% python3 -q
>>> import numpy as np
>>> np.set_printoptions(precision=1, suppress=True, linewidth=120, floatmode="fixed")
>>> out = np.array([[-3, -1, 1, 2]])
>>> X = out.T @ out
>>> print(X)
[[ 9  3 -3 -6]
 [ 3  1 -1 -2]
 [-3 -1  1  2]
 [-6 -2  2  4]]
>>> rng = np.random.default_rng(49)
>>> idx = rng.permutation(4)
>>> print(idx)
[2 3 1 0]
>>> out = X[idx][:, idx]
>>> print(np.round(np.sort(np.abs(np.linalg.eigvals(out))), 1) + 0)
[ 0.0  0.0  0.0 15.0]
>>> print(round(np.linalg.det(out), 1), np.round(np.linalg.det(X[idx]), 1))
-0.0 -0.0
>>> print(out)
[[ 1  2 -1 -3]
 [ 2  4 -2 -6]
 [-1 -2  1  3]
 [-3 -6  3  9]]
>>> rk = np.linalg.matrix_rank(out)
>>> print(rk)
1
>>> null = np.linalg.svd(out)[2][rk:].T
>>> print([int(np.linalg.matrix_rank(np.delete(out, i, axis=0))) for i in range(4)])
[1, 1, 1, 1]
>>> print(np.allclose(out @ null, 0))
True
>>> print(np.linalg.matrix_rank(out.T @ out), np.linalg.matrix_rank(out @ out.T))
1 1
>>> C = np.array([[0.6, 0.9, 1.1]])
>>> arr = np.array([[0],
...     [1],
...     [-1],
...     [-5],
...     [-3],
...     [-4],
...     [5],
...     [-5],
...     [-4],
...     [-5],
...     [-1],
...     [5],
...     [-5],
...     [-1],
...     [-4],
...     [-2],
...     [-3],
...     [0],
...     [5],
...     [-5],
...     [-4],
...     [-4],
...     [0]]) @ C + 0.3 * rng.normal(size=(23, 3))
>>> print(arr.round(1) + 0)
[[ 0.1 -0.5  0.0]
 [ 0.6  0.7  0.6]
 [-0.6 -1.5 -1.2]
 [-3.0 -3.8 -5.2]
 [-1.5 -2.5 -3.4]
 [-2.5 -3.8 -4.2]
 [ 3.4  4.4  5.5]
 [-2.8 -4.1 -5.0]
 [-1.7 -3.4 -4.2]
 [-2.6 -4.7 -5.2]
 [-0.6 -0.6 -1.1]
 [ 3.0  4.3  5.9]
 [-2.8 -4.3 -5.7]
 [-0.6 -0.5 -0.6]
 [-2.1 -3.7 -4.1]
 [-0.9 -1.9 -2.2]
 [-1.6 -2.3 -3.3]
 [-0.5 -0.1  0.3]
 [ 2.9  4.4  5.3]
 [-3.1 -4.6 -5.4]
 [-2.8 -4.0 -4.9]
 [-2.3 -3.6 -4.7]
 [ 0.3  0.3  0.2]]
>>> C = arr[[17, 20]].astype(float)
>>> for _ in range(4):
...     idx = np.linalg.norm(arr[:, None] - C, axis=-1).argmin(axis=1)
...     C = np.array([arr[idx == j].mean(axis=0) for j in range(2)])
... 
>>> print(idx)
[0 0 0 1 1 1 0 1 1 1 0 0 1 0 1 1 1 0 0 1 1 1 0]
>>> print(np.bincount(idx))
[10 13]
>>> idx = arr[:, 0] > np.median(arr[:, 0])
>>> u = arr[idx].mean(axis=0) - arr[~idx].mean(axis=0)
>>> print(u)
[3.1 4.6 5.8]
>>> Xs = arr - arr.mean(axis=0)
>>> evecs = np.linalg.svd(Xs)[2][:1]
>>> out = Xs - Xs @ evecs.T @ evecs
>>> print(np.diag(evecs.T @ evecs))
[0.2 0.3 0.5]
>>> print(np.cov(Xs @ evecs.T, rowvar=False))
24.885160449749137
>>> print(round(np.linalg.norm(out) / np.linalg.norm(Xs), 1))
0.1
>>> print(np.linalg.cond(arr) > 100)
False
>>> print(round(np.log10(np.linalg.cond(arr))))
1
>>> print([round(float(x), 1) for x in np.linalg.svd(arr, compute_uv=False)[:3]])
[26.5, 1.2, 1.1]
>>> print(np.linalg.matrix_rank(arr, rtol=0.1))
1
>>> print(np.abs(np.linalg.svd(arr)[2][-1]))
[0.3 0.6 0.7]
>>> print(np.argsort(-np.linalg.norm(arr, axis=0).round(6), kind="stable")[:3])
[2 1 0]
>>> M = np.array([[-3, 2, 1], [-2, 1, 3], [3, -2, 3], [3, -3, 2]])
>>> M[3] = M[0]
>>> print(M)
[[-3  2  1]
 [-2  1  3]
 [ 3 -2  3]
 [-3  2  1]]
>>> # rows 0 and 3 are equal
>>> Uu, sig, Vh = np.linalg.svd(M)
>>> print(sig)
[6.7 4.4 0.2]
>>> print(np.argmax(sig[:-1] / (sig[1:] + 1e-6)) + 1)
2
>>> out = Uu[:, :2] @ np.diag(sig[:2]) @ Vh[:2]
>>> print(round(float(np.abs(M - out).max()), 1))
0.1
>>> print(out)
[[-3.0  1.9  1.0]
 [-1.9  1.1  3.0]
 [ 3.0 -2.1  3.0]
 [-3.0  1.9  1.0]]
